$ python -q
>>> import numpy as np
>>> from numpy import linalg as LA
>>> np.set_printoptions(suppress=True, linewidth=200)
>>> rd = lambda a: np.round(a, 2) + 0
>>> E = np.load("a.npy")
>>> E
array([[40.92, 79.06, 28.87, 58.07, 60.41, -0.91, 68.61],
       [37.84, 77.99, 28.57, 61.37, 58.38, -0.33, 68.75],
       [40.31, 79.71, 31.54, 59.67, 59.48,  0.3 , 70.46],
       [40.04, 80.07, 31.85, 60.4 , 58.53, -2.89, 70.65],
       [38.89, 79.65, 30.89, 63.19, 61.15,  0.57, 69.8 ],
       [38.07, 80.54, 29.36, 59.82, 59.7 , -0.83, 69.87],
       [41.5 , 79.1 , 29.87, 60.13, 60.2 ,  0.72, 68.35],
       [39.3 , 79.5 , 27.78, 59.39, 59.73, -0.86, 68.94],
       [40.29, 80.67, 30.32, 60.54, 59.33,  0.02, 71.55],
       [38.7 , 80.3 , 29.04, 59.71, 60.66, -0.05, 70.57],
       [39.17, 79.39, 30.16, 61.17, 60.94,  0.6 , 70.13],
       [40.02, 79.95, 30.79, 60.75, 60.24,  1.23, 69.09],
       [38.9 , 80.53, 29.34, 60.18, 59.69,  0.4 , 69.31],
       [39.89, 78.97, 30.56, 59.71, 59.26, -0.98, 71.15],
       [40.14, 80.79, 28.82, 59.02, 59.24,  1.21, 69.84],
       [40.79, 79.77, 30.26, 59.47, 60.79, -0.02, 69.85],
       [40.41, 79.86, 29.73, 59.04, 60.82,  0.84, 70.99]])
>>> labels = E[:, 3] > np.median(E[:, 3])
>>> r0 = E[labels].mean(axis=0) - E[~labels].mean(axis=0)
>>> rd((((E - E.mean(axis=0)) @ r0 > 0) == labels).mean())
np.float64(0.94)
>>> np.argsort(-np.abs(r0).round(6), kind="stable")
array([3, 2, 6, 0, 4, 5, 1])
>>> ((E - E.mean(axis=0)) @ r0 > 0).astype(int)
array([0, 1, 1, 1, 1, 0, 1, 0, 1, 0, 1, 1, 1, 0, 0, 0, 0])
>>> cov = np.cov(E, rowvar=False)
>>> rd(np.corrcoef(E[:, 4], E[:, 1])[0, 1])
np.float64(0.09)
>>> rd(np.polyfit(E[:, 4], E[:, 1], 1))
array([ 0.07, 75.28])
>>> cov.shape
(7, 7)
>>> rd(np.corrcoef(E.T))
array([[ 1.  ,  0.02,  0.31, -0.46,  0.19,  0.12,  0.01],
       [ 0.02,  1.  ,  0.12, -0.15,  0.09,  0.15,  0.42],
       [ 0.31,  0.12,  1.  ,  0.36,  0.01, -0.11,  0.47],
       [-0.46, -0.15,  0.36,  1.  ,  0.07,  0.15,  0.  ],
       [ 0.19,  0.09,  0.01,  0.07,  1.  ,  0.49, -0.06],
       [ 0.12,  0.15, -0.11,  0.15,  0.49,  1.  , -0.15],
       [ 0.01,  0.42,  0.47,  0.  , -0.06, -0.15,  1.  ]])
>>> rd(LA.eigvalsh(cov)[::-1])
array([1.84, 1.66, 1.43, 0.87, 0.41, 0.3 , 0.14])
>>> rd(E.std(axis=0))
array([0.98, 0.7 , 1.05, 1.11, 0.8 , 0.99, 0.91])
>>> vec = np.array([0, 0, 2, -1, -2, 0, -1])
>>> y = E @ vec
>>> rd(LA.lstsq(E, y)[0])
array([ 0.,  0.,  2., -1., -2.,  0., -1.])
>>> rd(LA.pinv(E) @ E)
array([[1., 0., 0., 0., 0., 0., 0.],
       [0., 1., 0., 0., 0., 0., 0.],
       [0., 0., 1., 0., 0., 0., 0.],
       [0., 0., 0., 1., 0., 0., 0.],
       [0., 0., 0., 0., 1., 0., 0.],
       [0., 0., 0., 0., 0., 1., 0.],
       [0., 0., 0., 0., 0., 0., 1.]])
>>> rng = np.random.default_rng(49758)
>>> y = y + 0.05 * rng.normal(size=17)
>>> rd(y)
array([-189.78, -189.74, -186.01, -184.5 , -193.53, -190.41, -189.22, -192.38, -190.05, -193.48, -192.94, -188.75, -190.22, -188.28, -189.79, -190.4 , -192.18])
>>> beta, *_ = LA.lstsq(E, y)
>>> rd(beta)
array([-0.01, -0.02,  2.01, -1.01, -2.  ,  0.02, -0.97])
>>> beta.round()
array([-0., -0.,  2., -1., -2.,  0., -1.])
>>> ang = np.radians(180)
>>> R = np.eye(7)
>>> R[1, 1] = R[0, 0] = np.cos(ang)
>>> R[1, 0], R[0, 1] = -np.sin(ang), np.sin(ang)
>>> rd(R)
array([[-1.,  0.,  0.,  0.,  0.,  0.,  0.],
       [ 0., -1.,  0.,  0.,  0.,  0.,  0.],
       [ 0.,  0.,  1.,  0.,  0.,  0.,  0.],
       [ 0.,  0.,  0.,  1.,  0.,  0.,  0.],
       [ 0.,  0.,  0.,  0.,  1.,  0.,  0.],
       [ 0.,  0.,  0.,  0.,  0.,  1.,  0.],
       [ 0.,  0.,  0.,  0.,  0.,  0.,  1.]])
>>> other = E @ R.T
>>> np.abs(other - E).max(axis=0)
array([ 83.  , 161.58,   0.  ,   0.  ,   0.  ,   0.  ,   0.  ])
>>> arr = np.load("m.npy")
>>> arr
array([[0, 0, 0, 0, 0],
       [0, 0, 0, 0, 0],
       [4, 0, 0, 0, 0],
       [1, 0, 0, 0, 0],
       [0, 0, 0, 0, 0]])
>>> U, sv, Vh = LA.svd(arr)
>>> V = Vh[:(sv > 1e-8).sum()]
>>> vec = arr[3] + -1 * arr[4] + rng.integers(2) * np.eye(5)[0]
>>> vec
array([2., 0., 0., 0., 0.])
>>> rd(LA.norm(vec - V.T @ V @ vec))
np.float64(0.0)
